$ python -q
>>> import numpy as np
>>> from numpy import linalg as LA
>>> np.set_printoptions(precision=3, suppress=True, linewidth=200)
>>> def rd(a):
...     return np.round(a, 3) + 0
... 
>>> F = np.tril(np.array([[-4, 4, 5, -5], [-2, -3, -2, -4], [-1, -3, 0, 0], [-4, -4, -1, -2]]), -1) + np.eye(4, dtype=int)
>>> F
array([[ 1,  0,  0,  0],
       [-2,  1,  0,  0],
       [-1, -3,  1,  0],
       [-4, -4, -1,  1]])
>>> rd(LA.norm(F, axis=0))
array([4.69 , 5.099, 1.414, 1.   ])
>>> rd(LA.norm(F[0] - F[3]))
np.float64(6.557)
>>> rd(LA.norm(F[0], 1)), rd(LA.norm(F[0], np.inf))
(np.float64(1.0), np.float64(1.0))
>>> F[0] @ F[3]
np.int64(-4)
>>> rd(LA.norm(F, "nuc"))
np.float64(10.487)
>>> LA.norm(F, axis=1).argmax()
np.int64(3)
>>> rd(LA.norm(F, 1)), rd(LA.norm(F, np.inf))
(np.float64(8.0), np.float64(10.0))
>>> m1 = np.load("test13.npy")
>>> m1
array([[ 0.239,  5.373, -7.278],
       [ 0.736, -6.576,  7.323],
       [ 3.178,  0.43 , -5.943],
       [ 1.117, -3.794,  2.499],
       [ 0.695, -3.902,  2.831],
       [-2.778,  0.958,  3.389],
       [-1.327,  1.572, -0.333],
       [-1.754,  4.942, -3.097],
       [-0.123,  4.847, -5.758],
       [-0.899, -4.185,  7.037]])
>>> W2 = m1[[3, 4]].astype(float)
>>> for _ in range(4):
...     idx = LA.norm(m1[:, None] - W2, axis=-1).argmin(axis=1)
...     W2 = np.array([m1[idx == j].mean(axis=0) for j in range(2)])
... 
>>> idx
array([0, 1, 0, 1, 1, 1, 0, 0, 0, 1])
>>> rd(W2[1] - W2[0])
array([-0.268, -6.933,  9.098])
>>> rd(W2)
array([[ 0.043,  3.433, -4.482],
       [-0.226, -3.5  ,  4.616]])
>>> vec = np.array([1, 1, 1])
>>> m1 * vec
array([[ 0.239,  5.373, -7.278],
       [ 0.736, -6.576,  7.323],
       [ 3.178,  0.43 , -5.943],
       [ 1.117, -3.794,  2.499],
       [ 0.695, -3.902,  2.831],
       [-2.778,  0.958,  3.389],
       [-1.327,  1.572, -0.333],
       [-1.754,  4.942, -3.097],
       [-0.123,  4.847, -5.758],
       [-0.899, -4.185,  7.037]])
>>> np.sign((m1 @ vec).round(6))
array([-1.,  1., -1., -1., -1.,  1., -1.,  1., -1.,  1.])
>>> rd(m1 @ (2 * vec))
array([-3.332,  2.966, -4.67 , -0.356, -0.752,  3.138, -0.176,  0.182, -2.068,  3.906])
>>> rd(m1 @ np.ones(3))
array([-1.666,  1.483, -2.335, -0.178, -0.376,  1.569, -0.088,  0.091, -1.034,  1.953])
>>> W0 = np.load("out10.npy")
>>> W0
array([[1., 1., 0., 1.],
       [0., 3., 2., 2.],
       [0., 0., 5., 2.],
       [0., 0., 1., 1.]])
>>> B = W0 / LA.norm(W0, axis=1, keepdims=True)
>>> cov = B @ B.T
>>> rd(np.degrees(np.arccos(np.clip(cov[0, 3], -1, 1))))
np.float64(65.905)
>>> rd(LA.norm(B, axis=1))
array([1., 1., 1., 1.])
>>> rd(cov[0])
array([1.   , 0.7  , 0.214, 0.408])
>>> np.argwhere(np.triu(np.abs(cov) > 0.95, 1))
array([], shape=(0, 2), dtype=int64)
>>> Q = W0.astype(float).copy()
>>> for j in range(4):
...     Q[:, j] -= Q[:, :j] @ (Q[:, :j].T @ Q[:, j])
...     Q[:, j] /= LA.norm(Q[:, j])
... 
>>> rd(Q.T @ W0)
array([[1.   , 1.   , 0.   , 1.   ],
       [0.   , 3.   , 2.   , 2.   ],
       [0.   , 0.   , 5.099, 2.157],
       [0.   , 0.   , 0.   , 0.588]])
>>> ev, vecs = LA.eig(W0)
>>> rd(np.sort(LA.eigvals(W0 @ W0)))
array([ 0.303,  1.   ,  9.   , 29.697])
>>> W0 @ vecs[:, 0] - ev[0] * vecs[:, 0]
array([0., 0., 0., 0.])
>>> rd(np.sort(LA.eigvals(W0.T)))
array([0.551, 1.   , 3.   , 5.449])
>>> rd(np.prod(ev))
np.float64(9.0)
>>> Q, r_ = LA.qr(W0)
>>> Q.shape, r_.shape
((4, 4), (4, 4))
>>> rd(Q)
array([[ 1.   ,  0.   ,  0.   ,  0.   ],
       [ 0.   ,  1.   ,  0.   ,  0.   ],
       [ 0.   ,  0.   , -0.981, -0.196],
       [ 0.   ,  0.   , -0.196,  0.981]])
>>> np.allclose(r_.T @ r_, W0.T @ W0)
True
>>> rd(np.abs(np.diag(r_)))
array([1.   , 3.   , 5.099, 0.588])
>>> vec = np.array([0, 7, 0, 8])
>>> target = W0 @ vec
>>> target
array([15., 37., 16.,  8.])
>>> rd(LA.solve(W0.T, W0[0]))
array([1., 0., 0., 0.])
>>> rd(LA.solve(W0, 2 * target))
array([ 0., 14.,  0., 16.])
>>> J = np.load("arr.npy")
>>> J
array([[3, 9, 6, 2],
       [9, 3, 9, 6],
       [6, 9, 3, 9],
       [2, 6, 9, 3]])
>>> # equal to its transpose
>>> ev, vecs = LA.eigh(J)
>>> rd(LA.svd(J, compute_uv=False))
array([23.903,  7.11 ,  6.903,  2.11 ])
>>> rd(ev)
array([-7.11 , -6.903,  2.11 , 23.903])
>>> (ev > 1e-8).sum(), (ev < -1e-8).sum()
(np.int64(2), np.int64(2))
>>> rd(vecs.T @ J @ vecs)
array([[-7.11 ,  0.   ,  0.   ,  0.   ],
       [ 0.   , -6.903,  0.   ,  0.   ],
       [ 0.   ,  0.   ,  2.11 ,  0.   ],
       [ 0.   ,  0.   ,  0.   , 23.903]])
>>> np.abs(vecs[:, -1]).round(6).argmax()
np.int64(1)
>>> rd(np.abs(vecs[:, -1]))
array([0.44 , 0.554, 0.554, 0.44 ])
>>> Q, vecs = LA.qr(J[:, :2])[0], LA.qr(J[:, 2:])[0]
>>> sv = LA.svd(Q.T @ vecs, compute_uv=False)
>>> (sv > 0.9).sum()
np.int64(1)
>>> rd(np.degrees(np.arccos(sv.clip(0, 1))))
array([11.468, 84.313])
>>> rd(LA.norm(Q @ Q.T - vecs @ vecs.T, 2))
np.float64(0.995)
>>> rd(sv)
array([0.98 , 0.099])
>>> vec = np.array([3, 2, 2, 0])
>>> target = J @ vec
>>> b, lr = np.zeros(4), 1 / LA.norm(J, 2) ** 2
>>> for i in range(25):
...     b -= lr * J.T @ (J @ b - target)
...     if i % 5 == 0: print(i, round(LA.norm(J @ b - target), 3))
... 
0 6.361
5 5.021
10 4.297
15 3.893
20 3.641
>>> rd(LA.cond(J))
np.float64(11.33)
>>> vec = np.array([-4, -2, -1, 5])
>>> np.einsum("ij,j->i", J, vec)
array([-26, -21,   0, -14])
>>> J @ np.ones(4)
array([20., 27., 27., 20.])
>>> (J @ vec).argmax()
np.int64(2)
>>> M = np.loadtxt("w.csv", delimiter=",")
>>> M
array([[  3.337,  19.719,  -0.139],
       [ 17.833,   8.77 ,  -2.251],
       [ 13.261, -13.665,  -6.116],
       [ 13.258,   3.596,  14.536],
       [ -8.154,  10.042,  15.254],
       [-19.688,  -0.053,   3.519],
       [ -3.384,  17.62 ,  -8.837],
       [-16.246,  -8.621,   7.857],
       [  0.319,  18.145,   8.405],
       [-13.48 , -14.73 ,   1.147],
       [-13.061, -11.956,  -9.299],
       [ 10.097,  17.239,   0.933],
       [-12.803,   7.423, -13.453],
       [-19.071,  -4.075,  -4.436],
       [ 15.696,  -4.998,  11.343],
       [-14.113,  -6.994,  12.325],
       [ -3.872,  15.063, -12.574],
       [ 19.489,   1.897,  -4.073],
       [ -7.109, -18.534,   2.443],
       [ -4.183, -19.432,   2.21 ],
       [ -0.792,  19.716,  -3.262],
       [ 12.945,  14.516,  -4.66 ],
       [  9.619,  -0.431, -17.53 ],
       [ 12.448, -12.359,   9.607],
       [-13.274,  -1.028,  14.924],
       [  9.567, -16.631,  -5.646]])
>>> cen = M - M.mean(axis=0)
>>> vecs = LA.svd(cen)[2][:2]
>>> B = cen - cen @ vecs.T @ vecs
>>> rd(B.std(axis=0))
array([0.686, 1.309, 8.799])
>>> cov = np.cov(M, rowvar=False)
>>> rd(cov)
array([[159.163,  27.805, -10.089],
       [ 27.805, 169.954, -15.133],
       [-10.089, -15.133,  85.823]])
>>> rd(np.polyfit(M[:, 0], M[:, 1], 1))
array([0.175, 0.855])
>>> rd(M.std(axis=0))
array([12.371, 12.783,  9.084])
>>> np.argsort(-M.std(axis=0).round(6), kind="stable")
array([1, 0, 2])
>>> cov.shape
(3, 3)
>>> rd(LA.norm(M[21], 1)), rd(LA.norm(M[21], np.inf))
(np.float64(32.121), np.float64(14.516))
>>> rd(LA.norm(M[21] - M[0]))
np.float64(11.825)
>>> rd(LA.norm(M, axis=0))
array([63.119, 65.304, 46.382])
>>> rd(LA.norm(M) ** 2 / LA.norm(M, 2) ** 2)
np.float64(2.123)
>>> rd(LA.norm(M, axis=1))
array([20., 20., 20., 20., 20., 20., 20., 20., 20., 20., 20., 20., 20., 20., 20., 20., 20., 20., 20., 20., 20., 20., 20., 20., 20., 20.])
>>> rd(LA.norm(M, 2))
np.float64(69.986)
>>> LA.norm(M, axis=1).argmax()
np.int64(18)
>>> rng = np.random.default_rng(83862)
>>> idx = rng.permutation(3)
>>> B = M[:, idx] * rng.choice([-1, 1], 3)
>>> B
array([[  3.337,  19.719,  -0.139],
       [ 17.833,   8.77 ,  -2.251],
       [ 13.261, -13.665,  -6.116],
       [ 13.258,   3.596,  14.536],
       [ -8.154,  10.042,  15.254],
       [-19.688,  -0.053,   3.519],
       [ -3.384,  17.62 ,  -8.837],
       [-16.246,  -8.621,   7.857],
       [  0.319,  18.145,   8.405],
       [-13.48 , -14.73 ,   1.147],
       [-13.061, -11.956,  -9.299],
       [ 10.097,  17.239,   0.933],
       [-12.803,   7.423, -13.453],
       [-19.071,  -4.075,  -4.436],
       [ 15.696,  -4.998,  11.343],
       [-14.113,  -6.994,  12.325],
       [ -3.872,  15.063, -12.574],
       [ 19.489,   1.897,  -4.073],
       [ -7.109, -18.534,   2.443],
       [ -4.183, -19.432,   2.21 ],
       [ -0.792,  19.716,  -3.262],
       [ 12.945,  14.516,  -4.66 ],
       [  9.619,  -0.431, -17.53 ],
       [ 12.448, -12.359,   9.607],
       [-13.274,  -1.028,  14.924],
       [  9.567, -16.631,  -5.646]])
>>> left, _, Vt = LA.svd(M.T @ B)
>>> idx
array([0, 1, 2])
>>> D = LA.norm(B[:, None] - B[None], axis=-1)
>>> rd(LA.norm(B, axis=1))
array([20., 20., 20., 20., 20., 20., 20., 20., 20., 20., 20., 20., 20., 20., 20., 20., 20., 20., 20., 20., 20., 20., 20., 20., 20., 20.])
>>> np.flatnonzero(D[8] < D.mean() / 2)
array([ 0,  8, 11, 20])
>>> LA.matrix_rank(D ** 2)
np.int64(5)
>>> rd(D[:5, :5])
array([[ 0.   , 18.289, 35.337, 23.953, 21.509],
       [18.289,  0.   , 23.22 , 18.152, 31.359],
       [35.337, 23.22 ,  0.   , 26.916, 38.436],
       [23.953, 18.152, 26.916,  0.   , 22.373],
       [21.509, 31.359, 38.436, 22.373,  0.   ]])
>>> (D + 1e9 * np.eye(26)).round(6).argmin(axis=1)
array([20, 17, 25, 14, 24, 13, 16, 15,  0, 18,  9, 21, 16,  5, 23,  7,  6,  1, 19, 18,  0, 11, 17, 14, 15,  2])
>>> feats = np.load("run7.npy")
>>> rd(feats)
array([[ 0.695, -0.712, -0.102],
       [-0.712, -0.661, -0.237],
       [-0.102, -0.237,  0.966]])
>>> # equal to its transpose
>>> vec = np.array([-1, 1, -2])
>>> target = feats @ vec
>>> rd(target)
array([-1.203,  0.525, -2.068])
>>> rd(LA.solve(feats, -2 * target))
array([ 2., -2.,  4.])
>>> rd(LA.solve(feats, target))
array([-1.,  1., -2.])
>>> cen = M - M.mean(axis=0)
>>> left, sv, Vt = LA.svd(cen, full_matrices=False)
>>> rd(Vt[0] * np.sign(Vt[0, np.abs(Vt[0]).argmax()]))
array([ 0.624,  0.764, -0.162])
>>> rd(cen.mean(axis=0))
array([0., 0., 0.])
>>> np.searchsorted(np.cumsum(sv ** 2) / (sv ** 2).sum(), 0.9) + 1
np.int64(3)
>>> LA.matrix_rank(cen)
np.int64(3)
>>> ev, vecs = LA.eigh(feats)
>>> np.unique(ev.round(6) + 0, return_counts=True)[1]
array([1, 2])
>>> rd(LA.eigvalsh(feats @ feats))
array([1., 1., 1.])
>>> rd(vecs.T @ feats @ vecs)
array([[-1.,  0.,  0.],
       [ 0.,  1.,  0.],
       [ 0.,  0.,  1.]])
>>> rd(ev)
array([-1.,  1.,  1.])
>>> rd(ev.sum()), rd(np.trace(feats))
(np.float64(1.0), np.float64(1.0))
>>> X = np.vander(np.arange(4) - 1, 3, increasing=True)
>>> X
array([[ 1, -1,  1],
       [ 1,  0,  0],
       [ 1,  1,  1],
       [ 1,  2,  4]])
>>> vec = np.array([-2, -2, -1])
>>> target = X @ vec
>>> rd(LA.pinv(X) @ X)
array([[1., 0., 0.],
       [0., 1., 0.],
       [0., 0., 1.]])
>>> target = target + 0.3 * rng.normal(size=4)
>>> rd(target)
array([ -1.148,  -2.134,  -4.71 , -10.004])
>>> b, *_ = LA.lstsq(X, target)
>>> [round(float(LA.norm(LA.solve(X.T @ X + lam * np.eye(3), X.T @ target))), 2) for lam in (0, 1, 10, 100)]
[2.9, 2.39, 1.62, 0.44]
>>> T = np.stack([X, -1 * X, X[::-1]])
>>> rd(LA.norm(T, axis=(1, 2)))
array([5.292, 5.292, 5.292])
>>> LA.matrix_rank(T.reshape(3, -1))
np.int64(2)
